$ python -q
>>> import numpy as np
>>> np.set_printoptions(precision=1, suppress=True, linewidth=200, legacy="1.25")
>>> rnd = lambda a: np.round(a, 1) + 0
>>> K = np.load("arr.npy")
>>> rnd(K)
array([[  0. ,  -8. ,  -0.1],
       [ -0.2,   3.5,  -1.8],
       [ -0.3,   4. ,   0.1],
       [  0.1,  -9.4,   2. ],
       [ -0.1,   6.1,  -0.8],
       [ -0.1,   7.1,  -1.2],
       [  0.3, -11.5,  -0.8],
       [  0.2,  -1. ,   1.7],
       [  0.3,   0.2,  -0.2],
       [ -0.1,   6.8,  -0.7]])
>>> Z = K[[6, 7]].astype(float)
>>> for _ in range(7):
...     lab = np.linalg.norm(K[:, None] - Z, axis=-1).argmin(axis=1)
...     Z = np.array([K[lab == j].mean(axis=0) for j in range(2)])
... 
>>> lab
array([0, 1, 1, 0, 1, 1, 0, 1, 1, 1])
>>> np.bincount(lab)
array([3, 7])
>>> rnd(Z[1] - Z[0])
array([-0.2, 13.5, -0.8])
>>> cen = K - K.mean(axis=0)
>>> Uu, sv, Vt = np.linalg.svd(cen, full_matrices=False)
>>> rnd(sv ** 2 / (sv ** 2).sum())
array([1., 0., 0.])
>>> rnd(np.abs(Vt[-1]))
array([1., 0., 0.])
>>> np.abs(Uu[:, 0]).argmax()
6
>>> rnd(cen.mean(axis=0))
array([0., 0., 0.])
>>> (np.sign(Uu[:, 0]) == np.sign(Uu[0, 0])).astype(int)
array([1, 0, 0, 1, 0, 0, 1, 1, 0, 0])
>>> M2 = np.c_[K[:, :2] @ np.array([[8, 1], [9, 1]]), np.array([1, 2, 3, 3, 2, -2, 1, 1, 3, -3])]
>>> rnd(M2)
array([[ -71.9,   -8. ,    1. ],
       [  29.9,    3.3,    2. ],
       [  33.5,    3.7,    3. ],
       [ -83.9,   -9.3,    3. ],
       [  53.6,    5.9,    2. ],
       [  63.2,    7. ,   -2. ],
       [-100.4,  -11.1,    1. ],
       [  -7.4,   -0.8,    1. ],
       [   4.2,    0.5,    3. ],
       [  60.2,    6.7,   -3. ]])
>>> rnd(np.linalg.lstsq(K, M2[:, 0])[0])
array([8., 9., 0.])
>>> rnd(np.linalg.norm(M2 - K @ np.linalg.lstsq(K, M2)[0], axis=0))
array([0. , 0. , 6.6])
>>> np.linalg.matrix_rank(M2)
3
>>> vec = np.array([0, 7, 4])
>>> y = K @ vec
>>> coef, lr = np.zeros(3), 1 / np.linalg.norm(K, 2) ** 2
>>> for i in range(20):
...     coef -= lr * K.T @ (K @ coef - y)
...     if i % 5 == 0: print(i, round(np.linalg.norm(K @ coef - y), 1))
... 
0 14.5
5 12.9
10 11.4
15 10.1
>>> rnd(coef)
array([-0.1,  6.8,  1.2])
>>> rnd(np.linalg.cond(K))
46.6
>>> m1 = np.array([[9, 2, 0, 2, 0, 2],
...     [3, 0, 0, 0, 2, -2],
...     [-1, 3, -1, 3, -2, -3],
...     [1, 2, 1, 9, 1, 1],
...     [-2, -1, -3, 2, 0, -1],
...     [-1, -1, 3, -3, -3, -13]])
>>> rng = np.random.default_rng(950)
>>> lab = rng.permutation(6)
>>> M2 = m1[:, lab] * rng.choice([-1, 1], 6)
>>> M2
array([[  0,   0,  -2,   2,   9,   2],
       [  0,   2,   0,   0,   3,  -2],
       [  1,  -2,  -3,   3,  -1,  -3],
       [ -1,   1,  -9,   2,   1,   1],
       [  3,   0,  -2,  -1,  -2,  -1],
       [ -3,  -3,   3,  -1,  -1, -13]])
>>> Uu, _, Vt = np.linalg.svd(m1.T @ M2)
>>> rnd(np.linalg.lstsq(m1, M2)[0])
array([[ 0.,  0.,  0.,  0.,  1.,  0.],
       [ 0.,  0.,  0.,  1.,  0.,  0.],
       [-1.,  0.,  0.,  0.,  0.,  0.],
       [ 0.,  0., -1.,  0.,  0.,  0.],
       [ 0.,  1.,  0.,  0.,  0.,  0.],
       [ 0.,  0.,  0.,  0.,  0.,  1.]])
